$ ipython --no-banner

In [1]: import numpy as np

In [2]: np.set_printoptions(suppress=True, linewidth=140)

In [3]: M = np.load("run7.npy")

In [4]: M
Out[4]: 
array([[-3., -1.,  1.,  3.,  2.,  3.,  1.],
       [-2.,  3.,  2.,  3.,  2.,  0.,  1.],
       [ 0.,  0., -1., -2., -1.,  3., -2.],
       [ 0.,  0.,  5., -5., -3.,  2., -5.],
       [ 0.,  0., -1.,  3., -2., -5., -4.],
       [ 0.,  0.,  4.,  4., -5., -5., -3.],
       [ 0.,  0.,  1., -1.,  4.,  0.,  1.]])

In [5]: round(float(np.abs(np.linalg.eigvals(M)).max()), 3)
Out[5]: 7.982

In [6]: np.linalg.determinant(M)
AttributeError: module 'numpy.linalg' has no attribute 'determinant'


In [7]: np.round(np.sort(np.abs(np.linalg.eigvals(M))), 3)
Out[7]: array([3.147, 3.27 , 3.27 , 3.317, 3.317, 5.329, 7.982])

In [8]: M @ M
Out[8]: 
array([[ 11.,   0.,  20., -12., -33., -25., -37.],
       [  0.,  11.,  16., -11.,  -9.,  -4., -25.],
       [  0.,   0.,   2.,  23., -14., -17.,   5.],
       [  0.,   0., -24.,  19., -14.,  10.,  16.],
       [  0.,   0.,  -6., -35.,   5.,  38.,   6.],
       [  0.,   0.,  -2., -60.,   7.,  70.,   4.],
       [  0.,   0.,  -9.,  14.,  -2., -19., -12.]])

In [9]: np.round(np.linalg.matrix_power(M, 3), 3)
Out[9]: 
array([[ -33.,  -11., -173., -109.,   81.,  359.,  201.],
       [ -22.,   33.,  -81.,   38.,  -23.,   91.,   57.],
       [   0.,    0.,   64., -234.,   62.,  207.,   -7.],
       [   0.,    0.,  189.,  -65.,    9.,  -14.,   -5.],
       [   0.,    0.,  -16.,  348.,  -65., -303.,   59.],
       [   0.,    0.,  -21.,  601., -166., -511.,   70.],
       [   0.,    0.,   -7., -122.,   18.,  106.,    1.]])

In [10]: (M - M.T) / 2
Out[10]: 
array([[ 0. ,  0.5,  0.5,  1.5,  1. ,  1.5,  0.5],
       [-0.5,  0. ,  1. ,  1.5,  1. ,  0. ,  0.5],
       [-0.5, -1. ,  0. , -3.5,  0. , -0.5, -1.5],
       [-1.5, -1.5,  3.5,  0. , -3. , -1. , -2. ],
       [-1. , -1. ,  0. ,  3. ,  0. ,  0. , -4. ],
       [-1.5,  0. ,  0.5,  1. ,  0. ,  0. , -1.5],
       [-0.5, -0.5,  1.5,  2. ,  4. ,  1.5,  0. ]])

In [11]: np.trace(M)
Out[11]: np.float64(-12.0)

In [12]: np.allclose(M, M.T)
Out[12]: False

In [13]: assert M == M.T
ValueError: The truth value of an array with more than one element is ambiguous. Use a.any() or a.all()


In [14]: rng = np.random.default_rng(6146)

In [15]: z = rng.permutation(7)

In [16]: other = M[:, z] * rng.choice([-1, 1], 7)

In [17]: other
Out[17]: 
array([[-1.,  3., -1., -3., -1.,  3., -2.],
       [-2.,  2., -1., -3.,  3.,  0., -2.],
       [ 1., -0.,  2.,  2.,  0.,  3.,  1.],
       [-5., -0.,  5.,  5.,  0.,  2.,  3.],
       [ 1., -0.,  4., -3.,  0., -5.,  2.],
       [-4., -0.,  3., -4.,  0., -5.,  5.],
       [-1., -0., -1.,  1.,  0.,  0., -4.]])

In [18]: U, _, Vt = np.linalg.svd(M.T @ other)

In [19]: np.round(np.linalg.lstsq(M, other)[0], 3) + 0
Out[19]: 
array([[ 0., -1.,  0.,  0.,  0.,  0.,  0.],
       [ 0.,  0.,  0.,  0.,  1.,  0.,  0.],
       [-1.,  0.,  0.,  0.,  0.,  0.,  0.],
       [ 0.,  0.,  0., -1.,  0.,  0.,  0.],
       [ 0.,  0.,  0.,  0.,  0.,  0., -1.],
       [ 0.,  0.,  0.,  0.,  0.,  1.,  0.],
       [ 0.,  0., -1.,  0.,  0.,  0.,  0.]])

In [20]: np.round(U @ Vt, 3) + 0
Out[20]: 
array([[ 0., -1.,  0.,  0.,  0.,  0.,  0.],
       [ 0.,  0.,  0.,  0.,  1.,  0.,  0.],
       [-1.,  0.,  0.,  0.,  0.,  0.,  0.],
       [ 0.,  0.,  0., -1.,  0.,  0.,  0.],
       [ 0.,  0.,  0.,  0.,  0.,  0., -1.],
       [ 0.,  0.,  0.,  0.,  0.,  1.,  0.],
       [ 0.,  0., -1.,  0.,  0.,  0.,  0.]])

In [21]: z
Out[21]: array([2, 0, 6, 3, 1, 5, 4])
